% python3 -q
>>> import numpy as np
>>> import numpy.linalg as la
>>> np.set_printoptions(precision=2, suppress=True, linewidth=120, floatmode="fixed")
>>> tidy = lambda a: np.round(a, 2) + 0
>>> data = np.loadtxt("arr.csv", delimiter=",")
>>> data
array([[ 39.99, -24.02, -23.99,  -7.98,   8.05,  39.99,  24.01,  40.04,  -7.98,  32.01,  -7.99,  -8.03],
       [  9.99,  -9.98,   2.01,  -4.00,   4.02,  -2.02,   0.02,   7.98,   0.00,  -6.01,  -8.01,  -0.01],
       [-30.01,  32.00, -10.00,  13.00, -12.99,  12.00,   3.00, -23.01,  -1.02,  25.01,  27.00,  -1.00],
       [ 65.00, -48.99, -19.03, -18.02,  18.02,  35.02,  23.99,  60.01,  -7.98,  17.02, -27.98,  -8.01],
       [ -9.99,  -0.03,  18.01,  -1.01,   1.03, -27.98, -14.97, -13.01,   4.99, -28.97,  -6.98,   5.02],
       [-64.99,  49.00,  18.98,  18.02, -18.01, -35.03, -24.00, -59.97,   7.97, -17.00,  28.00,   8.00]])
>>> np.argsort(-la.norm(data, axis=0).round(6), kind="stable")[:3]
array([0, 7, 1])
>>> la.matrix_rank(data, rtol=0.1)
np.int64(2)
>>> u, v = data[4], data[0]
>>> tidy(u @ v)
np.float64(-3765.45)
>>> tidy(u @ u)
np.float64(2540.57)
>>> p = (u @ v) / (u @ u) * u
>>> tidy(p)
array([ 14.81,   0.04, -26.69,   1.50,  -1.53,  41.47,  22.19,  19.28,  -7.40,  42.94,  10.35,  -7.44])
>>> tidy(la.norm(u + v) ** 2 + la.norm(u - v) ** 2)
np.float64(20832.5)
>>> tidy((v - p) @ u)
np.float64(0.0)
>>> def softmax(z):
...     e = np.exp(z - z.max(axis=-1, keepdims=True))
...     return e / e.sum(axis=-1, keepdims=True)
... 
>>> tidy(softmax(data[4] + -2))
array([0.00, 0.00, 1.00, 0.00, 0.00, 0.00, 0.00, 0.00, 0.00, 0.00, 0.00, 0.00])
>>> tidy(softmax(10 * data[4]))
array([0.00, 0.00, 1.00, 0.00, 0.00, 0.00, 0.00, 0.00, 0.00, 0.00, 0.00, 0.00])
>>> S = data @ data.T / np.sqrt(12)
>>> tidy(softmax(S))
array([[0.00, 0.00, 0.00, 1.00, 0.00, 0.00],
       [0.00, 0.00, 0.00, 1.00, 0.00, 0.00],
       [0.00, 0.00, 0.00, 0.00, 0.00, 1.00],
       [0.00, 0.00, 0.00, 1.00, 0.00, 0.00],
       [0.00, 0.00, 0.00, 0.00, 0.00, 1.00],
       [0.00, 0.00, 0.00, 0.00, 0.00, 1.00]])
>>> tidy(softmax(S + np.triu(np.full(S.shape, -np.inf), 1)))
array([[1.00, 0.00, 0.00, 0.00, 0.00, 0.00],
       [1.00, 0.00, 0.00, 0.00, 0.00, 0.00],
       [0.00, 0.00, 1.00, 0.00, 0.00, 0.00],
       [0.00, 0.00, 0.00, 1.00, 0.00, 0.00],
       [0.00, 0.00, 0.00, 0.00, 1.00, 0.00],
       [0.00, 0.00, 0.00, 0.00, 0.00, 1.00]])
>>> left, sig, VT = la.svd(data)
>>> np.argmax(sig[:-1] / (sig[1:] + 1e-6)) + 1
np.int64(2)
>>> Y = left[:, :2] @ np.diag(sig[:2]) @ VT[:2]
>>> tidy(la.norm(data - Y, 2)), tidy(sig[2])
(np.float64(0.08), np.float64(0.08))
>>> la.matrix_rank(Y)
np.int64(2)
>>> arr = np.load("m.npy")
>>> tidy(arr)
array([[ 2.00,  1.73,  0.24, -0.14, -0.53,  4.86,  3.47,  3.07,  1.30,  0.74],
       [ 4.08,  0.05, -0.41, -2.28, -3.89,  2.72,  2.19,  3.87, -0.61,  1.13],
       [ 5.12, -0.38, -0.32, -3.92, -4.77,  1.08,  2.36,  3.79, -1.65,  1.74],
       [ 0.83,  0.09, -1.99, -2.79, -3.81,  2.21, -0.98,  1.97, -0.85, -2.07],
       [ 0.31,  0.84, -1.50, -2.25, -2.32,  2.75, -0.01,  1.61, -0.20, -1.85],
       [ 3.47,  0.99,  0.22, -1.55, -2.03,  3.45,  3.44,  3.47,  0.22,  1.46],
       [ 3.62,  0.72,  0.02, -0.35, -2.57,  4.65,  3.05,  4.28,  0.68,  1.33],
       [ 3.43,  0.62, -0.16,  0.00, -2.75,  5.00,  2.68,  4.40,  0.81,  1.06],
       [ 1.55, -0.11, -1.83, -6.26, -4.21, -1.26, -0.66,  0.70, -2.69, -1.55],
       [ 4.44,  0.12, -0.16, -4.68, -3.76,  0.32,  2.67,  2.82, -1.78,  1.55],
       [ 5.10,  2.55,  2.60, -0.58,  1.11,  4.42,  8.21,  3.98,  1.49,  4.65],
       [ 5.87,  1.37,  1.80,  0.54, -1.27,  5.54,  6.60,  5.52,  1.45,  4.23],
       [ 4.90, -1.56, -1.61, -1.75, -7.12,  3.25, -0.23,  5.35, -1.16,  0.33],
       [ 3.88, -1.00, -1.56,  0.30, -6.00,  5.30, -0.12,  5.59,  0.15, -0.12],
       [ 0.77,  1.58, -0.54, -5.85, -0.84, -0.85,  1.93, -0.33, -1.63, -0.65],
       [ 0.48,  1.16, -1.10, -3.56, -1.69,  1.44,  0.79,  0.88, -0.70, -1.37],
       [ 1.69,  1.48, -0.17,  0.08, -1.03,  5.08,  2.66,  3.15,  1.28,  0.18],
       [ 4.71,  0.59,  0.45,  0.16, -2.82,  5.16,  3.89,  5.14,  0.88,  2.30],
       [ 1.18,  1.40, -0.51, -5.18, -1.21, -0.18,  1.97,  0.30, -1.39, -0.43],
       [ 3.86,  0.92,  0.35, -2.31, -2.16,  2.69,  3.70,  3.31, -0.20,  1.78],
       [ 1.56,  0.73, -0.99, -4.16, -2.55,  0.84,  1.02,  1.34, -1.22, -0.71],
       [ 4.97,  0.54,  0.53, -2.17, -2.91,  2.83,  4.06,  4.13, -0.31,  2.51],
       [ 7.06,  0.45,  1.48,  2.94, -3.10,  7.94,  5.96,  7.78,  2.20,  4.51],
       [ 3.24,  2.99,  2.11, -1.92,  1.98,  3.08,  7.22,  2.17,  1.04,  3.23],
       [ 2.14,  0.38, -1.05, -3.56, -3.24,  1.44,  0.89,  2.10, -1.09, -0.48],
       [ 3.55,  0.91,  0.19, -2.06, -2.17,  2.94,  3.37,  3.29, -0.07,  1.46],
       [ 0.68,  0.99, -1.17, -3.57, -2.01,  1.43,  0.66,  1.06, -0.79, -1.33],
       [ 2.72,  1.07, -0.07, -2.48, -1.87,  2.52,  2.85,  2.58, -0.21,  0.78],
       [ 2.29,  1.62,  0.27, -4.25, -0.76,  0.75,  3.54,  1.21, -0.81,  0.91],
       [ 4.26,  0.83,  0.46,  1.36, -2.33,  6.36,  3.92,  5.39,  1.59,  2.09],
       [ 4.82,  0.84,  0.75, -5.07, -2.31, -0.07,  4.51,  2.45, -1.61,  2.66],
       [ 6.16,  1.08,  1.66,  3.78, -1.84,  8.78,  6.33,  7.43,  2.93,  4.24],
       [-0.05,  1.08, -1.45, -9.07, -1.84, -4.07,  0.11, -2.10, -3.50, -1.97],
       [ 2.55,  0.69, -0.54, -1.50, -2.63,  3.50,  1.92,  3.18,  0.09,  0.24],
       [ 3.16,  0.66, -0.26,  0.47, -2.69,  5.47,  2.48,  4.49,  1.06,  0.82],
       [ 6.15,  0.83,  1.41,  1.39, -2.33,  6.39,  5.82,  6.36,  1.61,  3.99],
       [ 7.03,  0.10,  1.11,  0.73, -3.81,  5.73,  5.22,  6.83,  0.91,  4.12]])
>>> la.cond(arr) > 100
np.True_
